$ python -q
>>> import numpy as np
>>> from numpy import linalg as LA
>>> np.set_printoptions(suppress=True, linewidth=100)
>>> K = np.loadtxt("data.csv", delimiter=",")
>>> K
array([[-3.,  1.,  0.,  0.,  0.,  0.,  0.,  0.,  0.,  0.,  0.],
       [ 0., -3.,  1.,  0.,  0.,  0.,  0.,  0.,  0.,  0.,  0.],
       [ 0.,  0., -3.,  1.,  0.,  0.,  0.,  0.,  0.,  0.,  0.],
       [ 0.,  0.,  0., -3.,  1.,  0.,  0.,  0.,  0.,  0.,  0.],
       [ 0.,  0.,  0.,  0., -3.,  1.,  0.,  0.,  0.,  0.,  0.],
       [ 0.,  0.,  0.,  0.,  0., -3.,  1.,  0.,  0.,  0.,  0.],
       [ 0.,  0.,  0.,  0.,  0.,  0., -3.,  1.,  0.,  0.,  0.],
       [ 0.,  0.,  0.,  0.,  0.,  0.,  0., -3.,  1.,  0.,  0.],
       [ 0.,  0.,  0.,  0.,  0.,  0.,  0.,  0., -3.,  1.,  0.],
       [ 0.,  0.,  0.,  0.,  0.,  0.,  0.,  0.,  0., -3.,  1.],
       [ 0.,  0.,  0.,  0.,  0.,  0.,  0.,  0.,  0.,  0., -3.]])
>>> Y = LA.inv(K)
>>> Y.round(2) + 0
array([[-0.33, -0.11, -0.04, -0.01,  0.  ,  0.  ,  0.  ,  0.  ,  0.  ,  0.  ,  0.  ],
       [ 0.  , -0.33, -0.11, -0.04, -0.01,  0.  ,  0.  ,  0.  ,  0.  ,  0.  ,  0.  ],
       [ 0.  ,  0.  , -0.33, -0.11, -0.04, -0.01,  0.  ,  0.  ,  0.  ,  0.  ,  0.  ],
       [ 0.  ,  0.  ,  0.  , -0.33, -0.11, -0.04, -0.01,  0.  ,  0.  ,  0.  ,  0.  ],
       [ 0.  ,  0.  ,  0.  ,  0.  , -0.33, -0.11, -0.04, -0.01,  0.  ,  0.  ,  0.  ],
       [ 0.  ,  0.  ,  0.  ,  0.  ,  0.  , -0.33, -0.11, -0.04, -0.01,  0.  ,  0.  ],
       [ 0.  ,  0.  ,  0.  ,  0.  ,  0.  ,  0.  , -0.33, -0.11, -0.04, -0.01,  0.  ],
       [ 0.  ,  0.  ,  0.  ,  0.  ,  0.  ,  0.  ,  0.  , -0.33, -0.11, -0.04, -0.01],
       [ 0.  ,  0.  ,  0.  ,  0.  ,  0.  ,  0.  ,  0.  ,  0.  , -0.33, -0.11, -0.04],
       [ 0.  ,  0.  ,  0.  ,  0.  ,  0.  ,  0.  ,  0.  ,  0.  ,  0.  , -0.33, -0.11],
       [ 0.  ,  0.  ,  0.  ,  0.  ,  0.  ,  0.  ,  0.  ,  0.  ,  0.  ,  0.  , -0.33]])
>>> print(np.round(LA.cond(K), 2))
1.94
>>> (np.abs(Y) > 1e-9).astype(int)
array([[1, 1, 1, 1, 1, 1, 1, 1, 1, 1, 1],
       [0, 1, 1, 1, 1, 1, 1, 1, 1, 1, 1],
       [0, 0, 1, 1, 1, 1, 1, 1, 1, 1, 1],
       [0, 0, 0, 1, 1, 1, 1, 1, 1, 1, 1],
       [0, 0, 0, 0, 1, 1, 1, 1, 1, 1, 1],
       [0, 0, 0, 0, 0, 1, 1, 1, 1, 1, 1],
       [0, 0, 0, 0, 0, 0, 1, 1, 1, 1, 1],
       [0, 0, 0, 0, 0, 0, 0, 1, 1, 1, 1],
       [0, 0, 0, 0, 0, 0, 0, 0, 1, 1, 1],
       [0, 0, 0, 0, 0, 0, 0, 0, 0, 1, 1],
       [0, 0, 0, 0, 0, 0, 0, 0, 0, 0, 1]])
>>> print(np.allclose(Y, K.T))
False
>>> C2 = K.T @ K
>>> C2
array([[ 9., -3.,  0.,  0.,  0.,  0.,  0.,  0.,  0.,  0.,  0.],
       [-3., 10., -3.,  0.,  0.,  0.,  0.,  0.,  0.,  0.,  0.],
       [ 0., -3., 10., -3.,  0.,  0.,  0.,  0.,  0.,  0.,  0.],
       [ 0.,  0., -3., 10., -3.,  0.,  0.,  0.,  0.,  0.,  0.],
       [ 0.,  0.,  0., -3., 10., -3.,  0.,  0.,  0.,  0.,  0.],
       [ 0.,  0.,  0.,  0., -3., 10., -3.,  0.,  0.,  0.,  0.],
       [ 0.,  0.,  0.,  0.,  0., -3., 10., -3.,  0.,  0.,  0.],
       [ 0.,  0.,  0.,  0.,  0.,  0., -3., 10., -3.,  0.,  0.],
       [ 0.,  0.,  0.,  0.,  0.,  0.,  0., -3., 10., -3.,  0.],
       [ 0.,  0.,  0.,  0.,  0.,  0.,  0.,  0., -3., 10., -3.],
       [ 0.,  0.,  0.,  0.,  0.,  0.,  0.,  0.,  0., -3., 10.]])
>>> (K @ K.T).shape
(11, 11)
>>> np.trace(C2), (K ** 2).sum()
(np.float64(109.0), np.float64(109.0))
>>> np.allclose(C2, C2.T)
True
>>> print((K - K.T) / 2)
[[ 0.   0.5  0.   0.   0.   0.   0.   0.   0.   0.   0. ]
 [-0.5  0.   0.5  0.   0.   0.   0.   0.   0.   0.   0. ]
 [ 0.  -0.5  0.   0.5  0.   0.   0.   0.   0.   0.   0. ]
 [ 0.   0.  -0.5  0.   0.5  0.   0.   0.   0.   0.   0. ]
 [ 0.   0.   0.  -0.5  0.   0.5  0.   0.   0.   0.   0. ]
 [ 0.   0.   0.   0.  -0.5  0.   0.5  0.   0.   0.   0. ]
 [ 0.   0.   0.   0.   0.  -0.5  0.   0.5  0.   0.   0. ]
 [ 0.   0.   0.   0.   0.   0.  -0.5  0.   0.5  0.   0. ]
 [ 0.   0.   0.   0.   0.   0.   0.  -0.5  0.   0.5  0. ]
 [ 0.   0.   0.   0.   0.   0.   0.   0.  -0.5  0.   0.5]
 [ 0.   0.   0.   0.   0.   0.   0.   0.   0.  -0.5  0. ]]
>>> (K + K.T) / 2
array([[-3. ,  0.5,  0. ,  0. ,  0. ,  0. ,  0. ,  0. ,  0. ,  0. ,  0. ],
       [ 0.5, -3. ,  0.5,  0. ,  0. ,  0. ,  0. ,  0. ,  0. ,  0. ,  0. ],
       [ 0. ,  0.5, -3. ,  0.5,  0. ,  0. ,  0. ,  0. ,  0. ,  0. ,  0. ],
       [ 0. ,  0. ,  0.5, -3. ,  0.5,  0. ,  0. ,  0. ,  0. ,  0. ,  0. ],
       [ 0. ,  0. ,  0. ,  0.5, -3. ,  0.5,  0. ,  0. ,  0. ,  0. ,  0. ],
       [ 0. ,  0. ,  0. ,  0. ,  0.5, -3. ,  0.5,  0. ,  0. ,  0. ,  0. ],
       [ 0. ,  0. ,  0. ,  0. ,  0. ,  0.5, -3. ,  0.5,  0. ,  0. ,  0. ],
       [ 0. ,  0. ,  0. ,  0. ,  0. ,  0. ,  0.5, -3. ,  0.5,  0. ,  0. ],
       [ 0. ,  0. ,  0. ,  0. ,  0. ,  0. ,  0. ,  0.5, -3. ,  0.5,  0. ],
       [ 0. ,  0. ,  0. ,  0. ,  0. ,  0. ,  0. ,  0. ,  0.5, -3. ,  0.5],
       [ 0. ,  0. ,  0. ,  0. ,  0. ,  0. ,  0. ,  0. ,  0. ,  0.5, -3. ]])
